% ipython --no-banner

In [1]: import numpy as np

In [2]: import numpy.linalg as la

In [3]: np.set_printoptions(precision=2, suppress=True, linewidth=200, legacy="1.25")

In [4]: feats = np.loadtxt("w.csv", delimiter=",")

In [5]: feats
Out[5]: 
array([[1.  , 0.7 , 0.49, 0.34],
       [0.7 , 1.  , 0.7 , 0.49],
       [0.49, 0.7 , 1.  , 0.7 ],
       [0.34, 0.49, 0.7 , 1.  ]])

In [6]: # equal to its transpose

In [7]: x0 = np.array([1, 1, 1, 0])

In [8]: y = feats @ x0

In [9]: b, lr = np.zeros(4), 1 / la.norm(feats, 2) ** 2

In [10]: for i in range(6):
    ...:     b -= lr * feats.T @ (feats @ b - y)
    ...:     if i % 2 == 0: print(i, round(la.norm(feats @ b - y), 2))
    ...: 
0 0.47
2 0.4
4 0.35

In [11]: round(la.cond(feats), 2)
Out[11]: 13.39

In [12]: la.eigvals(feats)
Out[12]: array([2.72, 0.76, 0.32, 0.2 ])

In [13]: np.kron(np.eye(2, dtype=int), feats)
Out[13]: 
array([[1.  , 0.7 , 0.49, 0.34, 0.  , 0.  , 0.  , 0.  ],
       [0.7 , 1.  , 0.7 , 0.49, 0.  , 0.  , 0.  , 0.  ],
       [0.49, 0.7 , 1.  , 0.7 , 0.  , 0.  , 0.  , 0.  ],
       [0.34, 0.49, 0.7 , 1.  , 0.  , 0.  , 0.  , 0.  ],
       [0.  , 0.  , 0.  , 0.  , 1.  , 0.7 , 0.49, 0.34],
       [0.  , 0.  , 0.  , 0.  , 0.7 , 1.  , 0.7 , 0.49],
       [0.  , 0.  , 0.  , 0.  , 0.49, 0.7 , 1.  , 0.7 ],
       [0.  , 0.  , 0.  , 0.  , 0.34, 0.49, 0.7 , 1.  ]])

In [14]: np.round(la.eigvals(feats).sum().real, 2)
Out[14]: 4.0

In [15]: m1 = np.load("sample16.npy")

In [16]: m1
Out[16]: 
array([[-2., -2.,  0.,  0.],
       [ 0.,  1.,  0.,  0.],
       [ 0.,  0., -3.,  0.],
       [ 0.,  0., -5., -2.]])

In [17]: Q = m1.astype(float).copy()

In [18]: for j in range(4):
    ...:     Q[:, j] -= Q[:, :j] @ (Q[:, :j].T @ Q[:, j])
    ...:     Q[:, j] /= la.norm(Q[:, j])
    ...: 

In [19]: Q
Out[19]: 
array([[-1.  ,  0.  ,  0.  ,  0.  ],
       [ 0.  ,  1.  ,  0.  ,  0.  ],
       [ 0.  ,  0.  , -0.51,  0.86],
       [ 0.  ,  0.  , -0.86, -0.51]])

In [20]: F = np.load("x.npy")

In [21]: F
Out[21]: 
array([[1, 2, 1, 2],
       [0, 2, 0, 2],
       [1, 2, 1, 2],
       [0, 2, 0, 2]])

In [22]: # rows 0 and 2 are equal

In [23]: P = np.triu(np.array([[3, 8, 1, 8], [1, 8, 0, 8], [1, 3, 2, 5], [4, 8, 9, 1]]), 1) + np.eye(4)

In [24]: out = P @ F @ la.inv(P)

In [25]: np.round(la.det(out), 2)
Out[25]: 0.0

In [26]: out
Out[26]: 
array([[   2.,   20.,    0., -140.],
       [   0.,   18.,    0., -126.],
       [   1.,    4.,    0.,  -28.],
       [   0.,    2.,    0.,  -14.]])

In [27]: la.matrix_rank(out)
Out[27]: 2

In [28]: [round(float(x), 2) for x in la.svd(out, compute_uv=False)[:3]]
Out[28]: [192.88, 1.55, 0.0]

In [29]: la.matrix_rank(out, rtol=0.1)
Out[29]: 1

In [30]: U, s, Vt = la.svd(F)

In [31]: s.round(2) + 0
Out[31]: array([5.84, 1.37, 0.  , 0.  ])

In [32]: out = U[:, :2] @ np.diag(s[:2]) @ Vt[:2]

In [33]: la.matrix_rank(F, rtol=0.05)
Out[33]: 2

In [34]: round(la.norm(F - out, 2), 2), round(float(s[2]), 2)
Out[34]: (0.0, 0.0)

In [35]: round(float(la.norm(F - out) / la.norm(F)), 2)
Out[35]: 0.0

In [36]: A = np.array([[0, 2, 2, 1, -2],
    ...:     [0, 0, 0, 2, 1],
    ...:     [0, 0, 0, -1, 0],
    ...:     [0, 0, 0, 0, 1],
    ...:     [0, 0, 0, 0, 0]])

In [37]: # rows and columns are dependent

In [38]: rng = np.random.default_rng(11)

In [39]: z = rng.permutation(5)

In [40]: z
Out[40]: array([1, 4, 2, 3, 0])

In [41]: out = A[z][:, z]

In [42]: np.diag(out)
Out[42]: array([0, 0, 0, 0, 0])

In [43]: np.trace(out)
Out[43]: 0

In [44]: round(float(la.det(out)), 2), round(la.det(A[z]), 2)
Out[44]: (0.0, 0.0)

In [45]: X = np.array([[1, 3, 1], [3, 2, 1], [3, 1, 2], [3, 0, 1]]) * (rng.random((4, 3)) < 0.3)

In [46]: X
Out[46]: 
array([[1, 3, 0],
       [3, 2, 0],
       [0, 0, 0],
       [0, 0, 1]])

In [47]: out = X + rng.integers(-2, 3, (4, 1)) @ rng.integers(-2, 3, (1, 3))

In [48]: out
Out[48]: 
array([[ 2,  3,  0],
       [ 2,  2,  0],
       [ 1,  0,  0],
       [-1,  0,  1]])

In [49]: la.matrix_rank(out - X, tol=1e-8)
Out[49]: 1

In [50]: U, s, Vt = la.svd(X, full_matrices=False)

In [51]: np.round(U.T @ X @ Vt.T, 2) + 0
Out[51]: 
array([[4.54, 0.  , 0.  ],
       [0.  , 1.54, 0.  ],
       [0.  , 0.  , 1.  ]])

In [52]: np.round(Vt @ Vt.T, 2) + 0
Out[52]: 
array([[1., 0., 0.],
       [0., 1., 0.],
       [0., 0., 1.]])

In [53]: (s > 1e-8).sum()
Out[53]: 3

In [54]: U.shape, s.shape, Vt.shape
Out[54]: ((4, 3), (3,), (3, 3))

In [55]: z = rng.permutation(3)

In [56]: out = X[:, z] * rng.choice([-1, 1], 3)

In [57]: out
Out[57]: 
array([[1, 3, 0],
       [3, 2, 0],
       [0, 0, 0],
       [0, 0, 1]])

In [58]: U, _, Vt = la.svd(X.T @ out)

In [59]: np.round(la.lstsq(X, out)[0], 2) + 0
Out[59]: 
array([[1., 0., 0.],
       [0., 1., 0.],
       [0., 0., 1.]])

In [60]: M = np.load("run8.npy")

In [61]: M
Out[61]: 
array([[4, 9, 0, 0, 0, 0],
       [8, 1, 0, 0, 0, 0],
       [7, 5, 0, 0, 0, 0],
       [0, 0, 4, 9, 0, 0],
       [0, 0, 8, 1, 0, 0],
       [0, 0, 7, 5, 0, 0],
       [0, 0, 0, 0, 4, 9],
       [0, 0, 0, 0, 8, 1],
       [0, 0, 0, 0, 7, 5]])

In [62]: Q, r_ = la.qr(M)

In [63]: Q.shape, r_.shape
Out[63]: ((9, 6), (6, 6))

In [64]: round(np.trace(Q @ Q.T), 2)
Out[64]: 6.0

In [65]: np.round(Q @ r_, 2) + 0
Out[65]: 
array([[4., 9., 0., 0., 0., 0.],
       [8., 1., 0., 0., 0., 0.],
       [7., 5., 0., 0., 0., 0.],
       [0., 0., 4., 9., 0., 0.],
       [0., 0., 8., 1., 0., 0.],
       [0., 0., 7., 5., 0., 0.],
       [0., 0., 0., 0., 4., 9.],
       [0., 0., 0., 0., 8., 1.],
       [0., 0., 0., 0., 7., 5.]])

In [66]: P = M @ la.solve(M.T @ M, M.T)

In [67]: np.diag(P)
Out[67]: array([0.86, 0.76, 0.39, 0.86, 0.76, 0.39, 0.86, 0.76, 0.39])

In [68]: la.matrix_rank(np.eye(9) - P)
Out[68]: 3

In [69]: np.allclose(P @ P, P)
Out[69]: True

In [70]: P @ M[:, 5]
Out[70]: array([0., 0., 0., 0., 0., 0., 9., 1., 5.])

In [71]: P
Out[71]: 
array([[ 0.86, -0.19,  0.3 ,  0.  ,  0.  ,  0.  ,  0.  ,  0.  ,  0.  ],
       [-0.19,  0.76,  0.39,  0.  ,  0.  ,  0.  ,  0.  ,  0.  ,  0.  ],
       [ 0.3 ,  0.39,  0.39,  0.  ,  0.  ,  0.  ,  0.  ,  0.  ,  0.  ],
       [ 0.  ,  0.  ,  0.  ,  0.86, -0.19,  0.3 ,  0.  ,  0.  ,  0.  ],
       [ 0.  ,  0.  ,  0.  , -0.19,  0.76,  0.39,  0.  ,  0.  ,  0.  ],
       [ 0.  ,  0.  ,  0.  ,  0.3 ,  0.39,  0.39,  0.  ,  0.  ,  0.  ],
       [ 0.  ,  0.  ,  0.  ,  0.  ,  0.  ,  0.  ,  0.86, -0.19,  0.3 ],
       [ 0.  ,  0.  ,  0.  ,  0.  ,  0.  ,  0.  , -0.19,  0.76,  0.39],
       [ 0.  ,  0.  ,  0.  ,  0.  ,  0.  ,  0.  ,  0.3 ,  0.39,  0.39]])

In [72]: J = np.load("mat.npy")

In [73]: J
Out[73]: 
array([[1.  , 0.7 , 0.49],
       [0.7 , 1.  , 0.7 ],
       [0.49, 0.7 , 1.  ]])

In [74]: x0 = np.ones(3)

In [75]: for _ in range(7):
    ...:     x0 = J @ x0
    ...:     x0 /= la.norm(x0)
    ...:     print(round(x0 @ J @ x0, 2))
    ...: 
2.26
2.26
2.26
2.26
2.26
2.26
2.26

In [76]: x0
Out[76]: array([0.56, 0.62, 0.56])

In [77]: round(float(la.eigvalsh(J)[-1]), 2)
Out[77]: 2.26

In [78]: mat, _ = la.qr(np.array([[1.3, 1.1, 1.6, -1.2],
    ...:     [-1.9, -0.1, -1.9, -0.6],
    ...:     [2.0, -1.5, -0.1, -0.2],
    ...:     [0.8, 2.1, -0.1, 0.1]]))

In [79]: mat
Out[79]: 
array([[-0.41, -0.38,  0.39, -0.73],
       [ 0.6 ,  0.02, -0.51, -0.62],
       [-0.63,  0.56, -0.5 , -0.2 ],
       [-0.25, -0.74, -0.59,  0.21]])

In [80]: # keeps lengths

In [81]: np.round(mat.T @ mat, 2) + 0
Out[81]: 
array([[1., 0., 0., 0.],
       [0., 1., 0., 0.],
       [0., 0., 1., 0.],
       [0., 0., 0., 1.]])

In [82]: la.pinv(mat)
Out[82]: 
array([[-0.41,  0.6 , -0.63, -0.25],
       [-0.38,  0.02,  0.56, -0.74],
       [ 0.39, -0.51, -0.5 , -0.59],
       [-0.73, -0.62, -0.2 ,  0.21]])

In [83]: np.round(mat @ mat.T, 2) + 0
Out[83]: 
array([[1., 0., 0., 0.],
       [0., 1., 0., 0.],
       [0., 0., 1., 0.],
       [0., 0., 0., 1.]])

In [84]: la.svd(mat, compute_uv=False)
Out[84]: array([1., 1., 1., 1.])

In [85]: C2 = mat.T @ mat

In [86]: np.diag(C2)
Out[86]: array([1., 1., 1., 1.])

In [87]: (mat @ mat.T).shape
Out[87]: (4, 4)
